$ python -q
>>> import numpy as np
>>> np.set_printoptions(precision=2, suppress=True, linewidth=140)
>>> rnd = lambda a: np.round(a, 2) + 0
>>> O, _ = np.linalg.qr(np.array([[-0.4, 0.3],
...     [0.0, 1.2],
...     [0.4, 0.4],
...     [-1.0, 0.3],
...     [-1.0, -1.0],
...     [-0.6, -0.2],
...     [-1.1, -1.3]]))
>>> feats = O @ O.T
>>> rnd(feats)
array([[ 0.13,  0.2 , -0.01,  0.25,  0.03,  0.09,  0.  ],
       [ 0.2 ,  0.46,  0.06,  0.34, -0.16,  0.06, -0.25],
       [-0.01,  0.06,  0.05, -0.06, -0.12, -0.05, -0.15],
       [ 0.25,  0.34, -0.06,  0.51,  0.14,  0.2 ,  0.1 ],
       [ 0.03, -0.16, -0.12,  0.14,  0.31,  0.13,  0.37],
       [ 0.09,  0.06, -0.05,  0.2 ,  0.13,  0.1 ,  0.14],
       [ 0.  , -0.25, -0.15,  0.1 ,  0.37,  0.14,  0.45]])
>>> # equal to its transpose
>>> vals, V = np.linalg.eigh(feats)
>>> x = np.array([3, 3, 4, 0, 5, 1, 0])
>>> rnd(V * np.maximum(vals, 0) @ V.T)
array([[ 0.13,  0.2 , -0.01,  0.25,  0.03,  0.09,  0.  ],
       [ 0.2 ,  0.46,  0.06,  0.34, -0.16,  0.06, -0.25],
       [-0.01,  0.06,  0.05, -0.06, -0.12, -0.05, -0.15],
       [ 0.25,  0.34, -0.06,  0.51,  0.14,  0.2 ,  0.1 ],
       [ 0.03, -0.16, -0.12,  0.14,  0.31,  0.13,  0.37],
       [ 0.09,  0.06, -0.05,  0.2 ,  0.13,  0.1 ,  0.14],
       [ 0.  , -0.25, -0.15,  0.1 ,  0.37,  0.14,  0.45]])
>>> rnd(x @ feats @ x / (x @ x)), rnd(vals[0]), rnd(vals[-1])
(np.float64(0.2), np.float64(0.0), np.float64(1.0))
>>> rnd(np.abs(feats).sum(axis=1).max()), rnd(np.abs(vals).max())
(np.float64(1.59), np.float64(1.0))
>>> M = np.loadtxt("out18.csv", delimiter=",")
>>> M
array([[-1.19,  0.01, -2.9 ,  1.02, -0.44, -1.14,  0.31, -0.76, -1.41,  0.14],
       [-2.88, -0.65, -2.47,  1.5 ,  0.35, -1.61,  2.45, -1.45, -1.01,  1.07],
       [-0.8 , -0.22, -0.42,  0.36,  0.18, -0.38,  0.78, -0.38, -0.14,  0.34],
       [ 2.43,  0.97, -0.76, -0.66, -1.18,  0.64, -3.13,  0.98, -0.65, -1.36],
       [-1.01, -0.26, -0.65,  0.48,  0.19, -0.51,  0.94, -0.49, -0.24,  0.41],
       [-1.58, -1.18,  4.2 , -0.36,  1.92,  0.52,  3.42, -0.32,  2.38,  1.48],
       [-0.2 , -0.41,  2.29, -0.42,  0.79,  0.51,  1.09,  0.11,  1.23,  0.47],
       [ 2.42,  1.34, -3.28, -0.12, -1.96,  0.  , -4.06,  0.76, -1.98, -1.76],
       [ 1.14,  0.42, -0.12, -0.36, -0.48,  0.36, -1.38,  0.48, -0.18, -0.6 ]])
>>> np.linalg.matrix_rank(M, rtol=0.1)
np.int64(2)
>>> rnd(np.linalg.norm(M, 2) / np.linalg.norm(M))
np.float64(0.83)
>>> [round(float(x), 2) for x in np.linalg.svd(M, compute_uv=False)[:3]]
[11.07, 7.5, 0.0]
>>> np.argsort(-np.linalg.norm(M, axis=0).round(6), kind="stable")[:3]
array([2, 6, 0])
>>> J = np.loadtxt("mat.csv", delimiter=",")
>>> print(J)
[[ 3.  2. -3.]
 [ 3.  3. -6.]
 [-3.  1. -6.]
 [ 6.  5. -9.]]
>>> print(rnd(np.linalg.norm(J, axis=0)))
[ 7.94  6.24 12.73]
>>> np.linalg.norm(J, axis=1).argmax()
np.int64(3)
>>> rnd(np.trace(np.linalg.pinv(J) @ J))
np.float64(2.0)
>>> np.allclose(J[:-1].T @ np.linalg.lstsq(J[:-1].T, J[-1])[0], J[-1])
True
>>> print(np.linalg.lstsq(J[:-1].T, J[-1])[2])
2
>>> print(np.abs(np.diag(np.linalg.qr(J)[1])) > 1e-9)
[ True  True False]
>>> X = np.array([[-2, -2, -2, -2, -2, -2],
...     [-2, -4, -4, -4, -4, -4],
...     [-2, -4, -6, -6, -6, -6],
...     [-2, -4, -6, -8, -8, -8],
...     [-2, -4, -6, -8, -10, -10],
...     [-2, -4, -6, -8, -10, -12]])
>>> B = X[0, 0] * X[1:] - np.outer(X[1:, 0], X[0])
>>> B
array([[ 0,  4,  4,  4,  4,  4],
       [ 0,  4,  8,  8,  8,  8],
       [ 0,  4,  8, 12, 12, 12],
       [ 0,  4,  8, 12, 16, 16],
       [ 0,  4,  8, 12, 16, 20]])
>>> X[:, 0] / X[0, 0]
array([1., 1., 1., 1., 1., 1.])
>>> u = np.array([6, 8, -6])
>>> np.convolve(B[4], u)
array([   0,   24,   80,  112,  144,  176,   64, -120])
>>> np.array([np.convolve(row, u, "same") for row in B])
array([[ 24,  56,  32,  32,  32,   8],
       [ 24,  80,  88,  64,  64,  16],
       [ 24,  80, 112, 120,  96,  24],
       [ 24,  80, 112, 144, 152,  32],
       [ 24,  80, 112, 144, 176,  64]])
>>> np.cross(B[4, :3], B[0, :3])
array([-16,   0,   0])
>>> np.correlate(B[4], B[0], "full")
array([  0,  16,  48,  96, 160, 240, 224, 192, 144,  80,   0])
>>> np.allclose(X, X.T)
True
>>> rnd(np.sort(np.abs(np.linalg.eigvals(X))))
array([ 0.53,  0.64,  0.89,  1.55,  3.98, 34.41])
>>> print(X @ X)
[[ 24  44  60  72  80  84]
 [ 44  84 116 140 156 164]
 [ 60 116 164 200 224 236]
 [ 72 140 200 248 280 296]
 [ 80 156 224 280 320 340]
 [ 84 164 236 296 340 364]]
>>> rnd(np.linalg.det(X))
np.float64(64.0)
>>> K = np.array([[-4, 12, 1, -3], [-8, -4, 2, 1], [2, -6, -2, 6], [4, 2, -4, -2]])
>>> B = np.array([[2, 2, -3], [0, 1, 0], [0, -3, -1], [-3, 2, -2]])
>>> np.einsum("ij->j", K)
array([-6,  4, -3,  2])
>>> np.einsum("ik,kj->ji", K, B)
array([[  1, -19, -14,  14],
       [ -5, -24,  16,  18],
       [ 17,  20, -16,  -4]])
>>> np.einsum("ij,ij->i", K, K)
array([170,  85,  80,  40])
>>> th = np.radians(15)
>>> r_ = np.eye(6)
>>> r_[0, 0] = r_[1, 1] = np.cos(th)
>>> r_[0, 1], r_[1, 0] = -np.sin(th), np.sin(th)
>>> rnd(r_)
array([[ 0.97, -0.26,  0.  ,  0.  ,  0.  ,  0.  ],
       [ 0.26,  0.97,  0.  ,  0.  ,  0.  ,  0.  ],
       [ 0.  ,  0.  ,  1.  ,  0.  ,  0.  ,  0.  ],
       [ 0.  ,  0.  ,  0.  ,  1.  ,  0.  ,  0.  ],
       [ 0.  ,  0.  ,  0.  ,  0.  ,  1.  ,  0.  ],
       [ 0.  ,  0.  ,  0.  ,  0.  ,  0.  ,  1.  ]])
>>> B = X @ r_.T
>>> rnd(np.abs(B - X).max(axis=0))
array([1.1 , 0.45, 0.  , 0.  , 0.  , 0.  ])
>>> np.allclose(X @ X.T, B @ B.T)
True
>>> rnd(B)
array([[ -1.41,  -2.45,  -2.  ,  -2.  ,  -2.  ,  -2.  ],
       [ -0.9 ,  -4.38,  -4.  ,  -4.  ,  -4.  ,  -4.  ],
       [ -0.9 ,  -4.38,  -6.  ,  -6.  ,  -6.  ,  -6.  ],
       [ -0.9 ,  -4.38,  -6.  ,  -8.  ,  -8.  ,  -8.  ],
       [ -0.9 ,  -4.38,  -6.  ,  -8.  , -10.  , -10.  ],
       [ -0.9 ,  -4.38,  -6.  ,  -8.  , -10.  , -12.  ]])
>>> B = K[0, 0] * K[1:] - np.outer(K[1:, 0], K[0])
>>> B
array([[  0, 112,   0, -28],
       [  0,   0,   6, -18],
       [  0, -56,  12,  20]])
>>> print(K[:, 0] / K[0, 0])
[ 1.   2.  -0.5 -1. ]
>>> np.linalg.matrix_rank(B), np.linalg.matrix_rank(K)
(np.int64(3), np.int64(4))
>>> O = K.astype(float).copy()
>>> for j in range(4):
...     O[:, j] -= O[:, :j] @ (O[:, :j].T @ O[:, j])
...     O[:, j] /= np.linalg.norm(O[:, j])
... 
>>> rnd(O.T @ K)
array([[10. , -2. , -4. ,  0.8],
       [ 0. , 14. ,  0. , -5.6],
       [ 0. ,  0. ,  3. , -0.6],
       [ 0. ,  0. ,  0. ,  4.2]])
>>> print(rnd(O.T @ O))
[[1. 0. 0. 0.]
 [0. 1. 0. 0.]
 [0. 0. 1. 0.]
 [0. 0. 0. 1.]]
>>> E = np.load("test16.npy")
>>> E
array([[-0.1, -0.4,  0.2],
       [ 0.2,  0.2, -2.1],
       [ 0. ,  0.1, -0.1],
       [ 0.6,  0.1, -0.4],
       [-0.6, -0.4,  0.1],
       [-1.6, -0.2,  0.5],
       [-1.5, -0.7, -1.1],
       [ 0.7, -1.1,  1.7],
       [ 0.2,  1.6,  0.7],
       [-1. ,  0.9,  0.4],
       [-0.1, -1.7, -1.9],
       [-0.1,  0.9,  1.9],
       [-0.4, -0.7, -1.5],
       [-0.2,  0.2,  0.6],
       [ 0.4, -1.2, -0.6],
       [-1. ,  0.5,  1.7],
       [15. , -1. ,  4. ],
       [-1.4,  0.5, -0.3],
       [-0.7, -1.8,  1. ],
       [-1.5, -0.4, -2.7],
       [-1.5, -0.1,  0.3],
       [-0.4, -1.6,  0.6],
       [ 0.8,  0.5, -0.2],
       [ 0.9, -0.1,  0.6],
       [ 1.9, -1.6,  0.4]])
>>> basis = E[[4, 21]].astype(float)
>>> for _ in range(3):
...     z = np.linalg.norm(E[:, None] - basis, axis=-1).argmin(axis=1)
...     basis = np.array([E[z == j].mean(axis=0) for j in range(2)])
... 
>>> z
array([0, 0, 0, 0, 0, 0, 0, 0, 0, 0, 0, 0, 0, 0, 0, 0, 1, 0, 0, 0, 0, 0, 0, 0, 0])
>>> print(rnd(basis))
[[-0.27 -0.27 -0.01]
 [15.   -1.    4.  ]]
>>> np.bincount(z)
array([24,  1])
>>> rnd(basis[1] - basis[0])
array([15.27, -0.73,  4.01])
>>> print([round(float(x), 2) for x in np.linalg.svd(basis, compute_uv=False)[:3]])
[15.56, 0.29]
>>> np.linalg.cond(basis) > 100
np.False_
>>> np.linalg.matrix_rank(basis, rtol=0.1)
np.int64(1)
>>> d = np.linalg.norm(E[:, None] - E[None], axis=-1)
>>> (d + 1e9 * np.eye(25)).round(6).argmin(axis=1)
array([ 4, 12,  0, 22,  0, 20, 12, 23,  9, 17, 12, 15, 10,  0,  0, 11, 24, 20, 21,  6,  5, 18,  3, 22, 23])
>>> d[11].round(6).argsort(kind="stable")[:4]
array([11, 15,  8, 13])
>>> rnd(d[:5, :5])
array([[0.  , 2.4 , 0.59, 1.05, 0.51],
       [2.4 , 0.  , 2.01, 1.75, 2.42],
       [0.59, 2.01, 0.  , 0.67, 0.81],
       [1.05, 1.75, 0.67, 0.  , 1.39],
       [0.51, 2.42, 0.81, 1.39, 0.  ]])
>>> x = np.array([1, 0, 1])
>>> y = E @ x
>>> rnd(np.linalg.solve(E.T @ E, E.T @ y))
array([1., 0., 1.])
>>> rng = np.random.default_rng(15700)
>>> y = y + 0.05 * rng.normal(size=25)
>>> rnd(y)
array([ 0.11, -1.86, -0.06,  0.25, -0.52, -1.2 , -2.74,  2.55,  0.82, -0.59, -2.11,  1.74, -1.98,  0.44, -0.28,  0.67, 19.  , -1.66,  0.26,
       -4.19, -1.24,  0.17,  0.64,  1.48,  2.24])
>>> coef, *_ = np.linalg.lstsq(E, y)
>>> coef.round()
array([1., 0., 1.])
